$ python3 -q
>>> import numpy as np
>>> np.set_printoptions(precision=1, suppress=True, linewidth=120)
>>> mat = np.load("sample12.npy")
>>> mat
array([[ 1,  0,  0,  0,  0,  0,  0],
       [ 1,  1,  0,  0,  0,  0,  0],
       [ 0,  2,  1,  0,  0,  0,  0],
       [-1, -1,  0,  1,  0,  0,  0],
       [ 0,  2, -2,  1,  1,  0,  0],
       [ 0,  0, -2, -1,  1,  1,  0],
       [ 2, -2,  0,  1, -2, -2,  1]])
>>> rng = np.random.default_rng(472)
>>> z = rng.permutation(7)
>>> M2 = mat[:, z] * rng.choice([-1, 1], 7)
>>> M2
array([[ 0,  0,  0,  1,  0,  0,  0],
       [ 0,  0,  1,  1,  0,  0,  0],
       [ 0,  0,  2,  0,  0,  0, -1],
       [ 0,  1, -1, -1,  0,  0,  0],
       [ 0,  1,  2,  0,  0,  1,  2],
       [ 0, -1,  0,  0,  1,  1,  2],
       [-1,  1, -2,  2, -2, -2,  0]])
>>> U, _, VT = np.linalg.svd(mat.T @ M2)
>>> z
array([6, 3, 1, 0, 5, 4, 2])
>>> feats = np.load("dump.npy")
>>> feats
array([[ -2,  -1,   0,   1,   2,   3,   4,   5,   6],
       [  7,   8,   9,  10,  11,  12,  13,  14,  15],
       [ 16,  17,  18,  19,  20,  21,  22,  23,  24],
       [ 25,  26,  27,  28,  29,  30,  31,  32,  33],
       [ 34,  35,  36,  37,  38,  39,  40,  41,  42],
       [ 43,  44,  45,  46,  47,  48,  49,  50,  51],
       [ 52,  53,  54,  55,  56,  57,  58,  59,  60],
       [ 61,  62,  63,  64,  65,  66,  67,  68,  69],
       [ 70,  71,  72,  73,  74,  75,  76,  77,  78],
       [ 79,  80,  81,  82,  83,  84,  85,  86,  87],
       [ 88,  89,  90,  91,  92,  93,  94,  95,  96],
       [ 97,  98,  99, 100, 101, 102, 103, 104, 105],
       [106, 107, 108, 109, 110, 111, 112, 113, 114]])
>>> U, s, VT = np.linalg.svd(feats)
>>> V = VT[:(s > 1e-8).sum()]
>>> x = feats[5] + 3 * feats[0] + rng.integers(2) * np.eye(9)[3]
>>> x
array([37., 41., 45., 49., 53., 57., 61., 65., 69.])
>>> np.diag(V.T @ V)
array([0.4, 0.3, 0.2, 0.1, 0.1, 0.1, 0.2, 0.3, 0.4])
>>> np.allclose(V.T @ V @ x, x)
True
>>> np.linalg.matrix_rank(np.vstack([feats, x]))
np.int64(2)
>>> np.unravel_index(np.abs(feats).argmax(), feats.shape)
(np.int64(12), np.int64(8))
>>> np.diff(feats, axis=0)
array([[9, 9, 9, 9, 9, 9, 9, 9, 9],
       [9, 9, 9, 9, 9, 9, 9, 9, 9],
       [9, 9, 9, 9, 9, 9, 9, 9, 9],
       [9, 9, 9, 9, 9, 9, 9, 9, 9],
       [9, 9, 9, 9, 9, 9, 9, 9, 9],
       [9, 9, 9, 9, 9, 9, 9, 9, 9],
       [9, 9, 9, 9, 9, 9, 9, 9, 9],
       [9, 9, 9, 9, 9, 9, 9, 9, 9],
       [9, 9, 9, 9, 9, 9, 9, 9, 9],
       [9, 9, 9, 9, 9, 9, 9, 9, 9],
       [9, 9, 9, 9, 9, 9, 9, 9, 9],
       [9, 9, 9, 9, 9, 9, 9, 9, 9]])
>>> np.abs(feats).max()
np.int64(114)
>>> feats - feats[0]
array([[  0,   0,   0,   0,   0,   0,   0,   0,   0],
       [  9,   9,   9,   9,   9,   9,   9,   9,   9],
       [ 18,  18,  18,  18,  18,  18,  18,  18,  18],
       [ 27,  27,  27,  27,  27,  27,  27,  27,  27],
       [ 36,  36,  36,  36,  36,  36,  36,  36,  36],
       [ 45,  45,  45,  45,  45,  45,  45,  45,  45],
       [ 54,  54,  54,  54,  54,  54,  54,  54,  54],
       [ 63,  63,  63,  63,  63,  63,  63,  63,  63],
       [ 72,  72,  72,  72,  72,  72,  72,  72,  72],
       [ 81,  81,  81,  81,  81,  81,  81,  81,  81],
       [ 90,  90,  90,  90,  90,  90,  90,  90,  90],
       [ 99,  99,  99,  99,  99,  99,  99,  99,  99],
       [108, 108, 108, 108, 108, 108, 108, 108, 108]])
>>> np.round(np.linalg.svd(feats, compute_uv=False), 1) + 0
array([707.2,  14.4,   0. ,   0. ,   0. ,   0. ,   0. ,   0. ,   0. ])
>>> J = np.loadtxt("out17.csv", delimiter=",")
>>> J
array([[-1.2, -0.7, -0.4, -1.2,  1.1,  1.2, -1.1, -2.9],
       [ 0.5, -0.5,  2.5, -2. ,  0.1,  1.8, -0.5,  1.4],
       [-0.4,  0.6, -2.2, -1.1,  0.9,  1.8,  2. ,  1.1],
       [ 0. , -0.3, -0.4, -2.2,  1.8, -2.7, -0.3,  0.7],
       [-1.5, -1.4, -1.5,  0.1, -1.1,  0.3, -2.3,  1.7],
       [ 2.6, -1.6, -1.2, -1.2, -1.8, -0.1,  0.3, -0.9],
       [ 1.8,  2.6, -0.9, -0.1,  0.5,  0.5, -2.2,  0.1],
       [ 1.5, -1.9, -0.2,  1.8,  2.5,  0.7, -0.4,  0.4]])
>>> x = np.array([-2, 9, 2, -2, 7, 7, -1])
>>> y = mat @ x
>>> y
array([ -2,   7,  20,  -9,  19,  12, -53])
>>> np.linalg.solve(mat, y + mat[:, 2])
array([-2.,  9.,  3., -2.,  7.,  7., -1.])
>>> np.linalg.solve(mat.T, mat[6])
array([0., 0., 0., 0., 0., 0., 1.])
>>> np.round(np.linalg.solve(mat, mat[:, 3]), 1) + 0
array([0., 0., 0., 1., 0., 0., 0.])
>>> np.linalg.solve(mat, y)
array([-2.,  9.,  2., -2.,  7.,  7., -1.])
>>> M2 = J / np.linalg.norm(J, axis=1, keepdims=True)
>>> gram = M2 @ M2.T
>>> gram[3].round(1) + 0
array([0., 0., 0., 1., 0., 0., 0., 0.])
>>> np.linalg.norm(M2, axis=1)
array([1., 1., 1., 1., 1., 1., 1., 1.])
>>> (gram - 2 * np.eye(8)).round(6).argmax(axis=1)
array([1, 0, 0, 0, 0, 0, 0, 0])
>>> M2 = np.array([[-2, 0], [0, 9], [-3, 8], [-4, 2], [-7, 4], [1, -7], [6, 3], [8, 7]])
>>> np.einsum("ij,ij->i", J, J)
array([16., 16., 16., 16., 16., 16., 16., 16.])
>>> np.linalg.matrix_rank(np.vstack([J, M2.T]))
np.int64(8)
>>> M2 = np.linalg.inv(J)
>>> round(float(np.linalg.det(J) * np.linalg.det(M2)), 1)
1.0
>>> round(float(np.linalg.cond(J)), 1)
1.0
>>> round(float(np.linalg.slogdet(J)[0]), 1)
-1.0
>>> M2.round(1) + 0
array([[-0.1,  0. ,  0. ,  0. , -0.1,  0.2,  0.1,  0.1],
       [ 0. ,  0. ,  0. ,  0. , -0.1, -0.1,  0.2, -0.1],
       [ 0. ,  0.2, -0.1,  0. , -0.1, -0.1, -0.1,  0. ],
       [-0.1, -0.1, -0.1, -0.1,  0. , -0.1,  0. ,  0.1],
       [ 0.1,  0. ,  0.1,  0.1, -0.1, -0.1,  0. ,  0.2],
       [ 0.1,  0.1,  0.1, -0.2,  0. ,  0. ,  0. ,  0. ],
       [-0.1,  0. ,  0.1,  0. , -0.1,  0. , -0.1,  0. ],
       [-0.2,  0.1,  0.1,  0. ,  0.1, -0.1,  0. ,  0. ]])
>>> theta = np.deg2rad(60)
>>> E = np.eye(12)
>>> E[np.ix_([7, 5], [7, 5])] = [[np.cos(theta), -np.sin(theta)], [np.sin(theta), np.cos(theta)]]
>>> E
array([[ 1. ,  0. ,  0. ,  0. ,  0. ,  0. ,  0. ,  0. ,  0. ,  0. ,  0. ,  0. ],
       [ 0. ,  1. ,  0. ,  0. ,  0. ,  0. ,  0. ,  0. ,  0. ,  0. ,  0. ,  0. ],
       [ 0. ,  0. ,  1. ,  0. ,  0. ,  0. ,  0. ,  0. ,  0. ,  0. ,  0. ,  0. ],
       [ 0. ,  0. ,  0. ,  1. ,  0. ,  0. ,  0. ,  0. ,  0. ,  0. ,  0. ,  0. ],
       [ 0. ,  0. ,  0. ,  0. ,  1. ,  0. ,  0. ,  0. ,  0. ,  0. ,  0. ,  0. ],
       [ 0. ,  0. ,  0. ,  0. ,  0. ,  0.5,  0. ,  0.9,  0. ,  0. ,  0. ,  0. ],
       [ 0. ,  0. ,  0. ,  0. ,  0. ,  0. ,  1. ,  0. ,  0. ,  0. ,  0. ,  0. ],
       [ 0. ,  0. ,  0. ,  0. ,  0. , -0.9,  0. ,  0.5,  0. ,  0. ,  0. ,  0. ],
       [ 0. ,  0. ,  0. ,  0. ,  0. ,  0. ,  0. ,  0. ,  1. ,  0. ,  0. ,  0. ],
       [ 0. ,  0. ,  0. ,  0. ,  0. ,  0. ,  0. ,  0. ,  0. ,  1. ,  0. ,  0. ],
       [ 0. ,  0. ,  0. ,  0. ,  0. ,  0. ,  0. ,  0. ,  0. ,  0. ,  1. ,  0. ],
       [ 0. ,  0. ,  0. ,  0. ,  0. ,  0. ,  0. ,  0. ,  0. ,  0. ,  0. ,  1. ]])
>>> x = np.array([-1, 1, -3, 0, -2, 2, 3, -1, 1, 3, 0, 3])
>>> round(float(np.linalg.norm(x)), 1), round(np.linalg.norm(E @ x), 1)
(6.9, np.float64(6.9))
>>> round(np.linalg.det(E), 1)
np.float64(1.0)
>>> [p for p in range(1, 25) if np.allclose(np.linalg.matrix_power(E, p), np.eye(12))]
[6, 12, 18, 24]
>>> np.linalg.inv(E)
array([[ 1. ,  0. ,  0. ,  0. ,  0. ,  0. ,  0. ,  0. ,  0. ,  0. ,  0. ,  0. ],
       [ 0. ,  1. ,  0. ,  0. ,  0. ,  0. ,  0. ,  0. ,  0. ,  0. ,  0. ,  0. ],
       [ 0. ,  0. ,  1. ,  0. ,  0. ,  0. ,  0. ,  0. ,  0. ,  0. ,  0. ,  0. ],
       [ 0. ,  0. ,  0. ,  1. ,  0. ,  0. ,  0. ,  0. ,  0. ,  0. ,  0. ,  0. ],
       [ 0. ,  0. ,  0. ,  0. ,  1. ,  0. ,  0. ,  0. ,  0. ,  0. ,  0. ,  0. ],
       [-0. , -0. , -0. , -0. , -0. ,  0.5, -0. , -0.9, -0. , -0. , -0. , -0. ],
       [ 0. ,  0. ,  0. ,  0. ,  0. ,  0. ,  1. ,  0. ,  0. ,  0. ,  0. ,  0. ],
       [ 0. ,  0. ,  0. ,  0. ,  0. ,  0.9,  0. ,  0.5,  0. ,  0. ,  0. ,  0. ],
       [ 0. ,  0. ,  0. ,  0. ,  0. ,  0. ,  0. ,  0. ,  1. ,  0. ,  0. ,  0. ],
       [ 0. ,  0. ,  0. ,  0. ,  0. ,  0. ,  0. ,  0. ,  0. ,  1. ,  0. ,  0. ],
       [ 0. ,  0. ,  0. ,  0. ,  0. ,  0. ,  0. ,  0. ,  0. ,  0. ,  1. ,  0. ],
       [ 0. ,  0. ,  0. ,  0. ,  0. ,  0. ,  0. ,  0. ,  0. ,  0. ,  0. ,  1. ]])
>>> 12 - np.linalg.matrix_rank(E - np.eye(12), tol=1e-8)
np.int64(10)
>>> (E + E.T) / 2
array([[1. , 0. , 0. , 0. , 0. , 0. , 0. , 0. , 0. , 0. , 0. , 0. ],
       [0. , 1. , 0. , 0. , 0. , 0. , 0. , 0. , 0. , 0. , 0. , 0. ],
       [0. , 0. , 1. , 0. , 0. , 0. , 0. , 0. , 0. , 0. , 0. , 0. ],
       [0. , 0. , 0. , 1. , 0. , 0. , 0. , 0. , 0. , 0. , 0. , 0. ],
       [0. , 0. , 0. , 0. , 1. , 0. , 0. , 0. , 0. , 0. , 0. , 0. ],
       [0. , 0. , 0. , 0. , 0. , 0.5, 0. , 0. , 0. , 0. , 0. , 0. ],
       [0. , 0. , 0. , 0. , 0. , 0. , 1. , 0. , 0. , 0. , 0. , 0. ],
       [0. , 0. , 0. , 0. , 0. , 0. , 0. , 0.5, 0. , 0. , 0. , 0. ],
       [0. , 0. , 0. , 0. , 0. , 0. , 0. , 0. , 1. , 0. , 0. , 0. ],
       [0. , 0. , 0. , 0. , 0. , 0. , 0. , 0. , 0. , 1. , 0. , 0. ],
       [0. , 0. , 0. , 0. , 0. , 0. , 0. , 0. , 0. , 0. , 1. , 0. ],
       [0. , 0. , 0. , 0. , 0. , 0. , 0. , 0. , 0. , 0. , 0. , 1. ]])
>>> np.sort(np.abs(np.linalg.eigvals(E)))
array([1., 1., 1., 1., 1., 1., 1., 1., 1., 1., 1., 1.])
>>> np.allclose(E, E.T)
False
>>> np.round(np.linalg.det(E), 1)
np.float64(1.0)
>>> np.linalg.determinant(E)
Traceback (most recent call last):
  File "<python-input-60>", line 1, in <module>
    np.linalg.determinant(E)
    ^^^^^^^^^^^^^^^^^^^^^
AttributeError: module 'numpy.linalg' has no attribute 'determinant'
>>> np.trace(E)
np.float64(11.0)
>>> (E - E.T) / 2
array([[ 0. ,  0. ,  0. ,  0. ,  0. ,  0. ,  0. ,  0. ,  0. ,  0. ,  0. ,  0. ],
       [ 0. ,  0. ,  0. ,  0. ,  0. ,  0. ,  0. ,  0. ,  0. ,  0. ,  0. ,  0. ],
       [ 0. ,  0. ,  0. ,  0. ,  0. ,  0. ,  0. ,  0. ,  0. ,  0. ,  0. ,  0. ],
       [ 0. ,  0. ,  0. ,  0. ,  0. ,  0. ,  0. ,  0. ,  0. ,  0. ,  0. ,  0. ],
       [ 0. ,  0. ,  0. ,  0. ,  0. ,  0. ,  0. ,  0. ,  0. ,  0. ,  0. ,  0. ],
       [ 0. ,  0. ,  0. ,  0. ,  0. ,  0. ,  0. ,  0.9,  0. ,  0. ,  0. ,  0. ],
       [ 0. ,  0. ,  0. ,  0. ,  0. ,  0. ,  0. ,  0. ,  0. ,  0. ,  0. ,  0. ],
       [ 0. ,  0. ,  0. ,  0. ,  0. , -0.9,  0. ,  0. ,  0. ,  0. ,  0. ,  0. ],
       [ 0. ,  0. ,  0. ,  0. ,  0. ,  0. ,  0. ,  0. ,  0. ,  0. ,  0. ,  0. ],
       [ 0. ,  0. ,  0. ,  0. ,  0. ,  0. ,  0. ,  0. ,  0. ,  0. ,  0. ,  0. ],
       [ 0. ,  0. ,  0. ,  0. ,  0. ,  0. ,  0. ,  0. ,  0. ,  0. ,  0. ,  0. ],
       [ 0. ,  0. ,  0. ,  0. ,  0. ,  0. ,  0. ,  0. ,  0. ,  0. ,  0. ,  0. ]])
>>> np.linalg.norm(E, axis=0)
array([1., 1., 1., 1., 1., 1., 1., 1., 1., 1., 1., 1.])
>>> np.linalg.svd(E, compute_uv=False)
array([1., 1., 1., 1., 1., 1., 1., 1., 1., 1., 1., 1.])
>>> np.round(E.T @ E, 1) + 0
array([[1., 0., 0., 0., 0., 0., 0., 0., 0., 0., 0., 0.],
       [0., 1., 0., 0., 0., 0., 0., 0., 0., 0., 0., 0.],
       [0., 0., 1., 0., 0., 0., 0., 0., 0., 0., 0., 0.],
       [0., 0., 0., 1., 0., 0., 0., 0., 0., 0., 0., 0.],
       [0., 0., 0., 0., 1., 0., 0., 0., 0., 0., 0., 0.],
       [0., 0., 0., 0., 0., 1., 0., 0., 0., 0., 0., 0.],
       [0., 0., 0., 0., 0., 0., 1., 0., 0., 0., 0., 0.],
       [0., 0., 0., 0., 0., 0., 0., 1., 0., 0., 0., 0.],
       [0., 0., 0., 0., 0., 0., 0., 0., 1., 0., 0., 0.],
       [0., 0., 0., 0., 0., 0., 0., 0., 0., 1., 0., 0.],
       [0., 0., 0., 0., 0., 0., 0., 0., 0., 0., 1., 0.],
       [0., 0., 0., 0., 0., 0., 0., 0., 0., 0., 0., 1.]])
>>> np.linalg.pinv(E)
array([[ 1. ,  0. ,  0. ,  0. ,  0. ,  0. ,  0. ,  0. ,  0. ,  0. ,  0. ,  0. ],
       [ 0. ,  1. ,  0. ,  0. ,  0. ,  0. ,  0. ,  0. ,  0. ,  0. ,  0. ,  0. ],
       [ 0. ,  0. ,  1. ,  0. ,  0. ,  0. ,  0. ,  0. ,  0. ,  0. ,  0. ,  0. ],
       [ 0. ,  0. ,  0. ,  1. ,  0. ,  0. ,  0. ,  0. ,  0. ,  0. ,  0. ,  0. ],
       [ 0. ,  0. ,  0. ,  0. ,  1. ,  0. ,  0. ,  0. ,  0. ,  0. ,  0. ,  0. ],
       [ 0. ,  0. ,  0. ,  0. ,  0. ,  0.5,  0. , -0.9,  0. ,  0. ,  0. ,  0. ],
       [ 0. ,  0. ,  0. ,  0. ,  0. ,  0. ,  1. ,  0. ,  0. ,  0. ,  0. ,  0. ],
       [ 0. ,  0. ,  0. ,  0. ,  0. ,  0.9,  0. ,  0.5,  0. ,  0. ,  0. ,  0. ],
       [ 0. ,  0. ,  0. ,  0. ,  0. ,  0. ,  0. ,  0. ,  1. ,  0. ,  0. ,  0. ],
       [ 0. ,  0. ,  0. ,  0. ,  0. ,  0. ,  0. ,  0. ,  0. ,  1. ,  0. ,  0. ],
       [ 0. ,  0. ,  0. ,  0. ,  0. ,  0. ,  0. ,  0. ,  0. ,  0. ,  1. ,  0. ],
       [ 0. ,  0. ,  0. ,  0. ,  0. ,  0. ,  0. ,  0. ,  0. ,  0. ,  0. ,  1. ]])
>>> np.sort(np.linalg.eigvals(E).real)
array([0.5, 0.5, 1. , 1. , 1. , 1. , 1. , 1. , 1. , 1. , 1. , 1. ])
>>> E @ E
array([[ 1. ,  0. ,  0. ,  0. ,  0. ,  0. ,  0. ,  0. ,  0. ,  0. ,  0. ,  0. ],
       [ 0. ,  1. ,  0. ,  0. ,  0. ,  0. ,  0. ,  0. ,  0. ,  0. ,  0. ,  0. ],
       [ 0. ,  0. ,  1. ,  0. ,  0. ,  0. ,  0. ,  0. ,  0. ,  0. ,  0. ,  0. ],
       [ 0. ,  0. ,  0. ,  1. ,  0. ,  0. ,  0. ,  0. ,  0. ,  0. ,  0. ,  0. ],
       [ 0. ,  0. ,  0. ,  0. ,  1. ,  0. ,  0. ,  0. ,  0. ,  0. ,  0. ,  0. ],
       [ 0. ,  0. ,  0. ,  0. ,  0. , -0.5,  0. ,  0.9,  0. ,  0. ,  0. ,  0. ],
       [ 0. ,  0. ,  0. ,  0. ,  0. ,  0. ,  1. ,  0. ,  0. ,  0. ,  0. ,  0. ],
       [ 0. ,  0. ,  0. ,  0. ,  0. , -0.9,  0. , -0.5,  0. ,  0. ,  0. ,  0. ],
       [ 0. ,  0. ,  0. ,  0. ,  0. ,  0. ,  0. ,  0. ,  1. ,  0. ,  0. ,  0. ],
       [ 0. ,  0. ,  0. ,  0. ,  0. ,  0. ,  0. ,  0. ,  0. ,  1. ,  0. ,  0. ],
       [ 0. ,  0. ,  0. ,  0. ,  0. ,  0. ,  0. ,  0. ,  0. ,  0. ,  1. ,  0. ],
       [ 0. ,  0. ,  0. ,  0. ,  0. ,  0. ,  0. ,  0. ,  0. ,  0. ,  0. ,  1. ]])
>>> (E != 0).astype(int)
array([[1, 0, 0, 0, 0, 0, 0, 0, 0, 0, 0, 0],
       [0, 1, 0, 0, 0, 0, 0, 0, 0, 0, 0, 0],
       [0, 0, 1, 0, 0, 0, 0, 0, 0, 0, 0, 0],
       [0, 0, 0, 1, 0, 0, 0, 0, 0, 0, 0, 0],
       [0, 0, 0, 0, 1, 0, 0, 0, 0, 0, 0, 0],
       [0, 0, 0, 0, 0, 1, 0, 1, 0, 0, 0, 0],
       [0, 0, 0, 0, 0, 0, 1, 0, 0, 0, 0, 0],
       [0, 0, 0, 0, 0, 1, 0, 1, 0, 0, 0, 0],
       [0, 0, 0, 0, 0, 0, 0, 0, 1, 0, 0, 0],
       [0, 0, 0, 0, 0, 0, 0, 0, 0, 1, 0, 0],
       [0, 0, 0, 0, 0, 0, 0, 0, 0, 0, 1, 0],
       [0, 0, 0, 0, 0, 0, 0, 0, 0, 0, 0, 1]])
